In [1]: import numpy as np

In [2]: import numpy.linalg as la

In [3]: np.set_printoptions(precision=2, suppress=True, linewidth=120)

In [4]: W0 = np.load("mat.npy")

In [5]: print(W0)
[[ 0.73 -1.57 -0.81 -1.9 ]
 [ 0.77  0.15  0.74  0.07]
 [ 1.47 -1.11  0.18 -1.47]]

In [6]: A2 = np.array([[0, 1], [0, 1]])

In [7]: cent = np.kron(A2, W0)

In [8]: print(round(la.norm(cent, 2), 2), round(la.norm(A2, 2) * la.norm(W0, 2), 2))
4.89 4.89

In [9]: print(cent.shape)
(6, 8)

In [10]: Uu, s, Vh = la.svd(W0)

In [11]: V = Vh[:(s > 1e-8).sum()]

In [12]: rng = np.random.default_rng(63)

In [13]: x0 = W0[0] + -3 * W0[1] + rng.integers(2) * np.eye(4)[3]

In [14]: print(x0)
[-1.58 -2.02 -3.03 -2.11]

In [15]: print(V.T @ V)
[[ 0.65 -0.11  0.41 -0.22]
 [-0.11  0.34  0.21  0.41]
 [ 0.41  0.21  0.51  0.19]
 [-0.22  0.41  0.19  0.5 ]]

In [16]: print(np.diag(V.T @ V))
[0.65 0.34 0.51 0.5 ]

In [17]: print(la.matrix_rank(np.vstack([W0, x0])))
2

In [18]: r = la.matrix_rank(W0)

In [19]: print(r)
2

In [20]: N = la.svd(W0)[2][r:].T

In [21]: print(np.allclose(W0 @ N, 0))
True

In [22]: print([int(la.matrix_rank(W0[:, :j + 1])) for j in range(4)])
[1, 2, 2, 2]

In [23]: print(np.round(W0 @ N, 2) + 0)
[[0. 0.]
 [0. 0.]
 [0. 0.]]

In [24]: print([int(la.matrix_rank(np.delete(W0, i, axis=0))) for i in range(3)])
[2, 2, 2]

In [25]: print(N.shape)
(4, 2)

In [26]: print([int(la.matrix_rank(W0[:i])) for i in range(1, len(W0) + 1)])
[1, 2, 2]

In [27]: print(la.cond(W0) > 100)
True

In [28]: print(np.argsort(-la.norm(W0, axis=0).round(6), kind="stable")[:3])
[3 1 0]

In [29]: print([round(float(x), 2) for x in la.svd(W0, compute_uv=False)[:3]])
[3.46, 1.43, 0.0]

In [30]: A2 = np.array([[-2]])

In [31]: cent = np.array([[0]])

In [32]: data = np.block([[A2, np.array([[1]])], [np.zeros((1, 1)), cent]])

In [33]: print(data)
[[-2.  1.]
 [ 0.  0.]]

In [34]: print(round(float(la.norm(data, 2) / la.norm(data)), 2))
1.0

In [35]: print(la.matrix_rank(data, rtol=0.1))
1

In [36]: Uu, s, Vh = la.svd(data)

In [37]: print(s)
[2.24 0.  ]

In [38]: print(np.argmax(s[:-1] / (s[1:] + 1e-6)) + 1)
1

In [39]: A2 = Uu[:, :1] @ np.diag(s[:1]) @ Vh[:1]

In [40]: print(np.abs(data - A2).max())
0.0

In [41]: print(la.matrix_rank(data, rtol=0.05))
1

In [42]: print(A2)
[[-2.  1.]
 [ 0.  0.]]

In [43]: print(la.matrix_rank(A2))
1

In [44]: print(np.round(la.norm(data - A2) / la.norm(data), 2))
0.0

In [45]: x0 = np.array([-8, -1])

In [46]: h1 = np.maximum(data @ x0, 0)

In [47]: print(data * (h1 > 1e-9)[:, None])
[[-2.  1.]
 [ 0.  0.]]

In [48]: print(np.maximum(data @ x0, 0) - np.maximum(-data @ x0, 0))
[15.  0.]

In [49]: print(h1)
[15.  0.]

In [50]: print(data.T @ h1)
[-30.  15.]

In [51]: print((data - data.T) / 2)
[[ 0.   0.5]
 [-0.5  0. ]]

In [52]: print((data + data.T) / 2)
[[-2.   0.5]
 [ 0.5  0. ]]

In [53]: print(data @ data)
[[ 4. -2.]
 [ 0.  0.]]

In [54]: print(np.sort(np.abs(la.eigvals(data))))
[0. 2.]

In [55]: print(np.allclose(data, data.T))
False

In [56]: la.determinant(data)
AttributeError: module 'numpy.linalg' has no attribute 'determinant'


In [57]: print(round(float(la.det(data)), 2))
0.0
